>>> import numpy as np
>>> np.set_printoptions(suppress=True, linewidth=160)
>>> def rnd(a):
...     return np.round(a, 1) + 0
... 
>>> Y = np.array([[6, 9], [9, 5], [-3, -8]])
>>> A = np.kron(np.eye(3, dtype=int), Y)
>>> A
array([[ 6,  9,  0,  0,  0,  0],
       [ 9,  5,  0,  0,  0,  0],
       [-3, -8,  0,  0,  0,  0],
       [ 0,  0,  6,  9,  0,  0],
       [ 0,  0,  9,  5,  0,  0],
       [ 0,  0, -3, -8,  0,  0],
       [ 0,  0,  0,  0,  6,  9],
       [ 0,  0,  0,  0,  9,  5],
       [ 0,  0,  0,  0, -3, -8]])
>>> x0 = np.array([-1, -1, -2, 0, 1, -2])
>>> y = A @ x0
>>> y
array([-15, -14,  11, -12, -18,   6, -12,  -1,  13])
>>> rng = np.random.default_rng(108)
>>> y = y + 0.3 * rng.normal(size=9)
>>> rnd(y)
array([-14.1, -14. ,  11.6, -12.4, -17.8,   6.3, -12.6,  -1.1,  13.2])
>>> beta, *_ = np.linalg.lstsq(A, y)
>>> beta.round()
array([-1., -1., -2., -0.,  1., -2.])
>>> rnd(beta)
array([-1. , -1. , -1.9, -0.1,  1. , -2.1])
>>> rnd(np.linalg.norm(y - A @ beta))
np.float64(1.1)
>>> idx = rng.permutation(6)
>>> Y = A[:, idx] * rng.choice([-1, 1], 6)
>>> print(Y)
[[ 0 -9  6  0  0  0]
 [ 0 -5  9  0  0  0]
 [ 0  8 -3  0  0  0]
 [-6  0  0  9  0  0]
 [-9  0  0  5  0  0]
 [ 3  0  0 -8  0  0]
 [ 0  0  0  0  6 -9]
 [ 0  0  0  0  9 -5]
 [ 0  0  0  0 -3  8]]
>>> U, _, VT = np.linalg.svd(A.T @ Y)
>>> idx
array([2, 1, 0, 3, 4, 5])
>>> U, s, VT = np.linalg.svd(A, full_matrices=False)
>>> (s > 1e-8).sum()
np.int64(6)
>>> U.shape, s.shape, VT.shape
((9, 6), (6,), (6, 6))
>>> print(np.allclose(U * s @ VT, A))
True
>>> rnd(VT @ VT.T)
array([[1., 0., 0., 0., 0., 0.],
       [0., 1., 0., 0., 0., 0.],
       [0., 0., 1., 0., 0., 0.],
       [0., 0., 0., 1., 0., 0.],
       [0., 0., 0., 0., 1., 0.],
       [0., 0., 0., 0., 0., 1.]])
>>> print(rnd(np.cumsum(s ** 2) / np.sum(s ** 2)))
[0.3 0.6 0.9 0.9 1.  1. ]
>>> rnd(U.T @ U)
array([[1., 0., 0., 0., 0., 0.],
       [0., 1., 0., 0., 0., 0.],
       [0., 0., 1., 0., 0., 0.],
       [0., 0., 0., 1., 0., 0.],
       [0., 0., 0., 0., 1., 0.],
       [0., 0., 0., 0., 0., 1.]])
>>> rnd(s)
array([16.5, 16.5, 16.5,  4.8,  4.8,  4.8])
>>> m1 = np.maximum(np.array([[-1],
...     [1],
...     [2],
...     [2],
...     [-1],
...     [0],
...     [0],
...     [2],
...     [1],
...     [-1],
...     [-3],
...     [-3],
...     [-3],
...     [3],
...     [2],
...     [-3],
...     [1],
...     [0],
...     [-2],
...     [0],
...     [0],
...     [1],
...     [0],
...     [-2]]) @ np.array([[1, 0, -3]]) + np.array([2, 0, 0]), 0)
>>> m1
array([[1, 0, 3],
       [3, 0, 0],
       [4, 0, 0],
       [4, 0, 0],
       [1, 0, 3],
       [2, 0, 0],
       [2, 0, 0],
       [4, 0, 0],
       [3, 0, 0],
       [1, 0, 3],
       [0, 0, 9],
       [0, 0, 9],
       [0, 0, 9],
       [5, 0, 0],
       [4, 0, 0],
       [0, 0, 9],
       [3, 0, 0],
       [2, 0, 0],
       [0, 0, 6],
       [2, 0, 0],
       [2, 0, 0],
       [3, 0, 0],
       [2, 0, 0],
       [0, 0, 6]])
>>> # row 3 repeats row 2
>>> U, s, VT = np.linalg.svd(m1)
>>> np.argmax(s[:-1] / (s[1:] + 1e-6)) + 1
np.int64(2)
>>> print(rnd(s))
[20.6 12.3  0. ]
>>> Y = U[:, :2] @ np.diag(s[:2]) @ VT[:2]
>>> np.linalg.matrix_rank(m1, rtol=0.05)
np.int64(2)
>>> rnd(Y)
array([[1., 0., 3.],
       [3., 0., 0.],
       [4., 0., 0.],
       [4., 0., 0.],
       [1., 0., 3.],
       [2., 0., 0.],
       [2., 0., 0.],
       [4., 0., 0.],
       [3., 0., 0.],
       [1., 0., 3.],
       [0., 0., 9.],
       [0., 0., 9.],
       [0., 0., 9.],
       [5., 0., 0.],
       [4., 0., 0.],
       [0., 0., 9.],
       [3., 0., 0.],
       [2., 0., 0.],
       [0., 0., 6.],
       [2., 0., 0.],
       [2., 0., 0.],
       [3., 0., 0.],
       [2., 0., 0.],
       [0., 0., 6.]])
>>> def softmax(z):
...     e = np.exp(z - z.max(axis=-1, keepdims=True))
...     return e / e.sum(axis=-1, keepdims=True)
... 
>>> rnd(softmax(m1[12] + 5))
array([0., 0., 1.])
>>> rnd(softmax(10 * m1[12]))
array([0., 0., 1.])
>>> rnd(softmax(m1).sum(axis=1))
array([1., 1., 1., 1., 1., 1., 1., 1., 1., 1., 1., 1., 1., 1., 1., 1., 1., 1., 1., 1., 1., 1., 1., 1.])
>>> S = m1 @ m1.T / np.sqrt(3)
>>> rnd(softmax(S)[12] @ m1)
array([0., 0., 9.])
>>> softmax(S).round(6).argmax(axis=1)
array([10, 13, 13, 13, 10, 13, 13, 13, 13, 10, 10, 10, 10, 13, 13, 10, 13, 13, 10, 13, 13, 13, 13, 10])
>>> K = np.load("dump.npy")
>>> K
array([[ 4, -5,  9],
       [ 9,  4, -5],
       [-5,  9,  4]])
>>> ang = np.radians(60)
>>> Rm = np.eye(6)
>>> Rm[5, 5] = Rm[3, 3] = np.cos(ang)
>>> Rm[5, 3], Rm[3, 5] = -np.sin(ang), np.sin(ang)
>>> rnd(Rm)
array([[ 1. ,  0. ,  0. ,  0. ,  0. ,  0. ],
       [ 0. ,  1. ,  0. ,  0. ,  0. ,  0. ],
       [ 0. ,  0. ,  1. ,  0. ,  0. ,  0. ],
       [ 0. ,  0. ,  0. ,  0.5,  0. ,  0.9],
       [ 0. ,  0. ,  0. ,  0. ,  1. ,  0. ],
       [ 0. ,  0. ,  0. , -0.9,  0. ,  0.5]])
>>> Y = A @ Rm.T
>>> print(rnd(np.linalg.svd(A, compute_uv=False)), rnd(np.linalg.svd(Y, compute_uv=False)))
[16.5 16.5 16.5  4.8  4.8  4.8] [16.5 16.5 16.5  4.8  4.8  4.8]
>>> rnd(Y)
array([[ 6. ,  9. ,  0. ,  0. ,  0. ,  0. ],
       [ 9. ,  5. ,  0. ,  0. ,  0. ,  0. ],
       [-3. , -8. ,  0. ,  0. ,  0. ,  0. ],
       [ 0. ,  0. ,  6. ,  4.5,  0. , -7.8],
       [ 0. ,  0. ,  9. ,  2.5,  0. , -4.3],
       [ 0. ,  0. , -3. , -4. ,  0. ,  6.9],
       [ 0. ,  0. ,  0. ,  7.8,  6. ,  4.5],
       [ 0. ,  0. ,  0. ,  4.3,  9. ,  2.5],
       [ 0. ,  0. ,  0. , -6.9, -3. , -4. ]])
>>> proj = Y @ np.linalg.solve(Y.T @ Y, Y.T)
>>> rnd(proj)
array([[ 0.5,  0.2, -0.5,  0. ,  0. ,  0. ,  0. ,  0. ,  0. ],
       [ 0.2,  0.9,  0.2,  0. ,  0. ,  0. ,  0. ,  0. ,  0. ],
       [-0.5,  0.2,  0.6,  0. ,  0. ,  0. ,  0. ,  0. ,  0. ],
       [ 0. ,  0. ,  0. ,  0.5,  0.2, -0.5,  0. ,  0. ,  0. ],
       [ 0. ,  0. ,  0. ,  0.2,  0.9,  0.2,  0. ,  0. ,  0. ],
       [ 0. ,  0. ,  0. , -0.5,  0.2,  0.6,  0. ,  0. ,  0. ],
       [ 0. ,  0. ,  0. ,  0. ,  0. ,  0. ,  0.5,  0.2, -0.5],
       [ 0. ,  0. ,  0. ,  0. ,  0. ,  0. ,  0.2,  0.9,  0.2],
       [ 0. ,  0. ,  0. ,  0. ,  0. ,  0. , -0.5,  0.2,  0.6]])
>>> softmax(K).sum(axis=1)
array([1., 1., 1.])
>>> rnd(softmax(K[1]))
array([1., 0., 0.])
>>> S = K @ K.T / np.sqrt(3)
>>> print(softmax(S).round(6).argmax(axis=1))
[0 1 2]
>>> rnd(softmax(S + np.triu(np.full(S.shape, -np.inf), 1)))
array([[1., 0., 0.],
       [0., 1., 0.],
       [0., 0., 1.]])
>>> J = np.load("sample8.npy")
>>> print(J)
[[ 1. -3.  1.]
 [ 0.  0.  2.]
 [ 0.  0.  0.]]
>>> U, s, VT = np.linalg.svd(J)
>>> print(rnd(s))
[3.4 1.9 0. ]
>>> Y = U[:, :2] @ np.diag(s[:2]) @ VT[:2]
>>> np.linalg.matrix_rank(Y)
np.int64(2)
>>> np.linalg.matrix_rank(J, rtol=0.05)
np.int64(2)
>>> rnd(np.abs(J - Y).max())
np.float64(0.0)
>>> Y = np.array([[1, -1], [-1, 0]])
>>> C = np.kron(Y, J)
>>> C.shape
(6, 6)
>>> rnd(softmax(10 * J[1]))
array([0., 0., 1.])
>>> S = J @ J.T / np.sqrt(3)
>>> softmax(S).round(6).argmax(axis=1)
array([0, 1, 0])
>>> rnd(softmax(S + np.triu(np.full(S.shape, -np.inf), 1)))
array([[1. , 0. , 0. ],
       [0.2, 0.8, 0. ],
       [0.3, 0.3, 0.3]])
>>> rnd(softmax(S))
array([[1. , 0. , 0. ],
       [0.2, 0.7, 0.1],
       [0.3, 0.3, 0.3]])
>>> F = np.tril(np.array([[1, 8, -6, -5], [4, 5, -1, -6], [-5, 8, -9, -5], [-6, 2, 3, 0]]), -1) + np.eye(4, dtype=int)
>>> print(F)
[[ 1  0  0  0]
 [ 4  1  0  0]
 [-5  8  1  0]
 [-6  2  3  1]]
>>> idx = rng.permutation(4)
>>> idx
array([0, 1, 2, 3])
>>> Y = F[idx][:, idx]
>>> np.trace(Y)
np.int64(4)
>>> Y
array([[ 1,  0,  0,  0],
       [ 4,  1,  0,  0],
       [-5,  8,  1,  0],
       [-6,  2,  3,  1]])
>>> print(rnd(np.sort(np.linalg.eigvals(Y))))
[1. 1. 1. 1.]
>>> [round(float(x), 1) for x in np.linalg.svd(F, compute_uv=False)[:3]]
[11.3, 5.2, 1.8]
>>> np.linalg.matrix_rank(F - F[0, 0] * np.eye(4))
np.int64(3)
>>> np.prod(np.diag(F)), rnd(np.linalg.det(F))
(np.int64(1), np.float64(1.0))
>>> E = np.load("test11.npy")
>>> E
array([[ 4,  5,  6,  7],
       [ 8,  9, 10, 11],
       [12, 13, 14, 15],
       [16, 17, 18, 19]])
>>> Y = np.c_[A[:, :1] @ np.array([[-2]]), np.array([1, -2, 2, 1, 3, 2, 0, -3, -2])]
>>> Y
array([[-12,   1],
       [-18,  -2],
       [  6,   2],
       [  0,   1],
       [  0,   3],
       [  0,   2],
       [  0,   0],
       [  0,  -3],
       [  0,  -2]])
>>> np.linalg.matrix_rank(Y)
np.int64(2)
>>> W0 = np.loadtxt("case5.csv", delimiter=",")
>>> W0
array([[ 0.1, -0.1, -0.4],
       [-0.2,  0.2,  0.3],
       [ 1.2,  1.6, -1. ]])
>>> # row 2 is much longer than the rest
>>> u = np.array([0, 2, 1])
>>> Y = W0 + np.outer(u, np.eye(3)[1])
>>> np.linalg.matrix_rank(Y - W0)
np.int64(1)
>>> np.linalg.matrix_rank(np.linalg.inv(Y) - np.linalg.inv(W0), tol=1e-8)
np.int64(1)
>>> C2 = W0.T @ W0
>>> rnd(np.linalg.eigvalsh(C2)[::-1])
array([5. , 0.3, 0. ])
>>> rnd(np.diag(C2))
array([1.5, 2.6, 1.2])
>>> print(np.allclose(C2, C2.T))
True
>>> q, Rm = np.linalg.qr(W0)
>>> rnd(Rm)
array([[-1.2, -1.5,  1.1],
       [ 0. , -0.5, -0.3],
       [ 0. ,  0. ,  0.2]])
>>> rnd(np.abs(np.diag(Rm)))
array([1.2, 0.5, 0.2])
>>> proj = np.triu(np.array([[-1, -3, 2], [3, 2, -3], [0, 2, 0]]), 1) + np.eye(3)
>>> Y = proj @ W0 @ np.linalg.inv(proj)
>>> rnd(np.trace(Y)), np.trace(W0)
(np.float64(-0.7), np.float64(-0.7))
>>> rnd(np.linalg.det(Y))
np.float64(0.1)
>>> print(rnd(Y))
[[  3.1  11.8  25.9]
 [ -3.8 -16.  -37.1]
 [  1.2   5.2  12.2]]
>>> print(rnd(proj @ W0 - W0 @ proj))
[[ 3.   2.9 -3.4]
 [-3.6 -5.4  4. ]
 [ 0.   3.6  2.4]]
>>> idx = rng.permutation(3)
>>> Y = W0[:, idx] * rng.choice([-1, 1], 3)
>>> Y
array([[-0.1, -0.4,  0.1],
       [ 0.2,  0.3, -0.2],
       [ 1.6, -1. ,  1.2]])
>>> U, _, VT = np.linalg.svd(W0.T @ Y)
>>> idx
array([1, 2, 0])
>>> mat = np.array([[0, 0, 0, 0], [0, -2, 0, 0], [0, 0, -2, 0], [-2, 0, 0, 0]])
>>> rank = np.linalg.matrix_rank(mat)
>>> rank
np.int64(3)
>>> null = np.linalg.svd(mat)[2][rank:].T
>>> [int(np.linalg.matrix_rank(mat[:i])) for i in range(1, len(mat) + 1)]
[0, 1, 2, 3]
>>> null @ null.T
array([[0., 0., 0., 0.],
       [0., 0., 0., 0.],
       [0., 0., 0., 0.],
       [0., 0., 0., 1.]])
>>> np.abs(np.diag(np.linalg.qr(mat)[1])) > 1e-9
array([ True,  True,  True, False])
>>> np.unique(mat.round(6), axis=0).shape
(4, 4)
>>> np.linalg.lstsq(mat[:-1].T, mat[-1])[2]
np.int32(2)
>>> rnd(np.trace(np.linalg.pinv(mat) @ mat))
np.float64(3.0)
>>> Y = mat + rng.integers(-2, 3, (4, 3)) @ rng.integers(-2, 3, (3, 4))
>>> print(Y)
[[-3 -3  4  1]
 [-6 -5  5  5]
 [ 7  1 -6 -5]
 [ 3  1 -3 -4]]
>>> Y - mat
array([[-3, -3,  4,  1],
       [-6, -3,  5,  5],
       [ 7,  1, -4, -5],
       [ 5,  1, -3, -4]])
